>>> import numpy as np
>>> np.set_printoptions(precision=2, suppress=True, linewidth=160, floatmode="fixed")
>>> rnd = lambda a: np.round(a, 2) + 0
>>> M = np.loadtxt("run2.csv", delimiter=",")
>>> M
array([[-2.00, -1.00,  0.00, -3.00, -2.00, -2.00,  0.00,  0.00,  0.00,  0.00],
       [-1.00, -3.00,  0.00,  3.00,  3.00, -3.00,  0.00,  0.00,  0.00,  0.00],
       [ 0.00,  0.00,  3.00,  0.00,  0.00,  0.00,  3.00, -3.00, -3.00,  3.00],
       [ 3.00, -2.00,  0.00, -2.00,  2.00, -1.00,  0.00,  0.00,  0.00,  0.00],
       [ 2.00,  2.00,  0.00,  2.00,  0.00,  2.00,  0.00,  0.00,  0.00,  0.00],
       [ 2.00,  0.00,  0.00,  0.00, -1.00, -1.00,  0.00,  0.00,  0.00,  0.00],
       [ 0.00,  0.00,  3.00,  0.00,  0.00,  0.00,  1.00,  0.00,  0.00,  1.00],
       [ 0.00,  0.00,  3.00,  0.00,  0.00,  0.00,  1.00, -1.00,  3.00,  0.00],
       [ 0.00,  0.00,  0.00,  0.00,  0.00,  0.00,  1.00,  3.00,  3.00,  0.00],
       [ 0.00,  0.00, -3.00,  0.00,  0.00,  0.00,  0.00,  2.00,  1.00, -2.00]])
>>> x = np.array([1, 2, 0, 0, -2, -2, 1, 2, -2, 2])
>>> rhs = M @ x
>>> rhs
array([ 4.00, -7.00,  9.00, -3.00,  2.00,  6.00,  3.00, -7.00,  1.00, -2.00])
>>> rnd(np.linalg.solve(M, 3 * rhs))
array([ 3.00,  6.00,  0.00,  0.00, -6.00, -6.00,  3.00,  6.00, -6.00,  6.00])
>>> rnd(np.linalg.solve(M.T, M[3]))
array([0.00, 0.00, 0.00, 1.00, 0.00, 0.00, 0.00, 0.00, 0.00, 0.00])
>>> rnd(np.linalg.solve(M, M[:, 3]))
array([0.00, 0.00, 0.00, 1.00, 0.00, 0.00, 0.00, 0.00, 0.00, 0.00])
>>> rng = np.random.default_rng(6348)
>>> B = M + rng.integers(-2, 3, (10, 9)) @ rng.integers(-2, 3, (9, 10))
>>> B
array([[-12.00,  -7.00,  19.00,   4.00,   2.00,   0.00,   4.00,  -8.00,   8.00,   1.00],
       [ -1.00,   1.00,  -1.00,  10.00,   8.00,  -2.00,   0.00,  -2.00,   6.00,   2.00],
       [ -5.00,  -2.00,  -7.00,  -4.00,  -2.00,  -3.00,   9.00, -10.00,  -8.00,  15.00],
       [  9.00,  -3.00,   6.00,  -4.00,   6.00,   3.00,   3.00,   7.00,  -1.00,  -9.00],
       [  3.00,  -2.00,   6.00,  -4.00,   0.00,   2.00,  10.00,   3.00,   1.00,  -1.00],
       [  2.00,   5.00, -16.00,  -2.00,  -5.00,  -6.00,  -4.00,  -2.00,  -7.00,   8.00],
       [  3.00,   2.00,   0.00,  -3.00,  -1.00,  -1.00,   1.00,   3.00,  -2.00,  -2.00],
       [  5.00,  13.00,  -2.00,   3.00,  -7.00,   2.00,  -4.00,  -1.00,   6.00,  -1.00],
       [  6.00,   0.00,  -4.00,  -6.00,   1.00,   4.00,   4.00,   8.00,  -6.00,  -4.00],
       [-13.00,  -5.00,   0.00,  -5.00,  -1.00,  -8.00,  10.00, -11.00,  -5.00,   5.00]])
>>> np.linalg.matrix_rank(B - M, tol=1e-8)
np.int64(9)
>>> rnd(np.linalg.svd(B - M, compute_uv=False))
array([37.12, 34.51, 24.03, 10.44,  9.22,  6.98,  5.36,  1.64,  0.29,  0.00])
